% python3 -q
>>> import numpy as np
>>> import numpy.linalg as la
>>> np.set_printoptions(precision=2, suppress=True, linewidth=120, legacy="1.25")
>>> mat = np.load("block18.npy")
>>> mat
array([[ 6,  6,  3,  6,  6,  3],
       [ 8,  3,  5,  8,  4,  8],
       [ 0,  7,  7,  3,  0,  5],
       [ 9,  5,  8,  3,  1,  1],
       [ 4,  7,  3,  2,  3,  0],
       [ 1,  3,  9,  8,  2,  7],
       [ 7,  8,  0,  4,  4,  6],
       [ 9,  7,  2,  5,  0,  7],
       [ 1,  0,  0,  4,  9,  2],
       [ 9,  7,  9,  4,  7,  3],
       [38, 18, 23, 38, 22, 35]])
>>> out = np.c_[mat[:, :4] @ np.array([[5, 0, 1, 1], [0, 5, 2, 3], [5, 2, 5, 5], [0, 5, 4, 2]]), np.array([2, 5, 1, 1, 5, 0, 1, 4, 5, 3, 4])]
>>> out
array([[ 45,  66,  57,  51,   2],
       [ 65,  65,  71,  58,   5],
       [ 35,  64,  61,  62,   1],
       [ 85,  56,  71,  70,   1],
       [ 35,  51,  41,  44,   5],
       [ 50,  73,  84,  71,   0],
       [ 35,  60,  39,  39,   1],
       [ 55,  64,  53,  50,   4],
       [  5,  20,  17,   9,   5],
       [ 90,  73,  84,  83,   3],
       [305, 326, 341, 283,   4]])
>>> la.norm(la.qr(mat)[0].T @ out, axis=0) ** 2 / ((out ** 2).sum(axis=0) + 1e-12)
array([1.  , 1.  , 1.  , 1.  , 0.63])
>>> la.matrix_rank(out)
5
>>> np.round(la.lstsq(mat, out[:, 0])[0], 2) + 0
array([5., 0., 5., 0., 0., 0.])
>>> np.round(la.norm(out - mat @ la.lstsq(mat, out)[0], axis=0), 2) + 0
array([0.  , 0.  , 0.  , 0.  , 6.76])
>>> th = np.radians(135)
>>> R = np.eye(6)
>>> R[4, 4] = R[3, 3] = np.cos(th)
>>> R[4, 3], R[3, 4] = -np.sin(th), np.sin(th)
>>> R
array([[ 1.  ,  0.  ,  0.  ,  0.  ,  0.  ,  0.  ],
       [ 0.  ,  1.  ,  0.  ,  0.  ,  0.  ,  0.  ],
       [ 0.  ,  0.  ,  1.  ,  0.  ,  0.  ,  0.  ],
       [ 0.  ,  0.  ,  0.  , -0.71,  0.71,  0.  ],
       [ 0.  ,  0.  ,  0.  , -0.71, -0.71,  0.  ],
       [ 0.  ,  0.  ,  0.  ,  0.  ,  0.  ,  1.  ]])
>>> out = mat @ R.T
>>> np.abs(out - mat).max(axis=0)
array([ 0.  ,  0.  ,  0.  , 49.31, 64.43,  0.  ])
>>> rng = np.random.default_rng(8633)
>>> z = rng.integers(0, 2, 9)
>>> F = np.array([[1, -2, -2, 2, 1, 2, 2, -1, 1],
...     [-2, 0, 0, -2, -1, 1, -1, -1, 2],
...     [-1, 0, -2, -2, -2, 1, 1, 1, 1],
...     [1, -2, 0, 0, 1, 2, 1, -1, 1],
...     [0, 0, -2, 1, 2, 1, 2, -1, -2],
...     [-2, -2, 1, -1, 0, 2, 1, -1, -1],
...     [1, -1, -2, 0, -1, 2, 2, -2, -1],
...     [-1, -1, 2, 2, -1, -1, 1, 0, 0],
...     [-1, 2, -2, -1, -1, -1, 0, 2, 2]]) * (z[:, None] == z)
>>> F
array([[ 1,  0,  0,  0,  0,  2,  2,  0,  0],
       [ 0,  0,  0, -2, -1,  0,  0, -1,  2],
       [ 0,  0, -2, -2, -2,  0,  0,  1,  1],
       [ 0, -2,  0,  0,  1,  0,  0, -1,  1],
       [ 0,  0, -2,  1,  2,  0,  0, -1, -2],
       [-2,  0,  0,  0,  0,  2,  1,  0,  0],
       [ 1,  0,  0,  0,  0,  2,  2,  0,  0],
       [ 0, -1,  2,  2, -1,  0,  0,  0,  0],
       [ 0,  2, -2, -1, -1,  0,  0,  2,  2]])
>>> # 2 groups of indices that never mix
>>> f, r1 = F[3], F[1]
>>> f @ f
7
>>> p = (f @ r1) / (f @ f) * f
>>> np.outer(f, r1)
array([[ 0,  0,  0,  0,  0,  0,  0,  0,  0],
       [ 0,  0,  0,  4,  2,  0,  0,  2, -4],
       [ 0,  0,  0,  0,  0,  0,  0,  0,  0],
       [ 0,  0,  0,  0,  0,  0,  0,  0,  0],
       [ 0,  0,  0, -2, -1,  0,  0, -1,  2],
       [ 0,  0,  0,  0,  0,  0,  0,  0,  0],
       [ 0,  0,  0,  0,  0,  0,  0,  0,  0],
       [ 0,  0,  0,  2,  1,  0,  0,  1, -2],
       [ 0,  0,  0, -2, -1,  0,  0, -1,  2]])
>>> p
array([ 0.  , -0.57,  0.  ,  0.  ,  0.29,  0.  ,  0.  , -0.29,  0.29])
>>> la.matrix_rank(np.outer(f, r1))
1
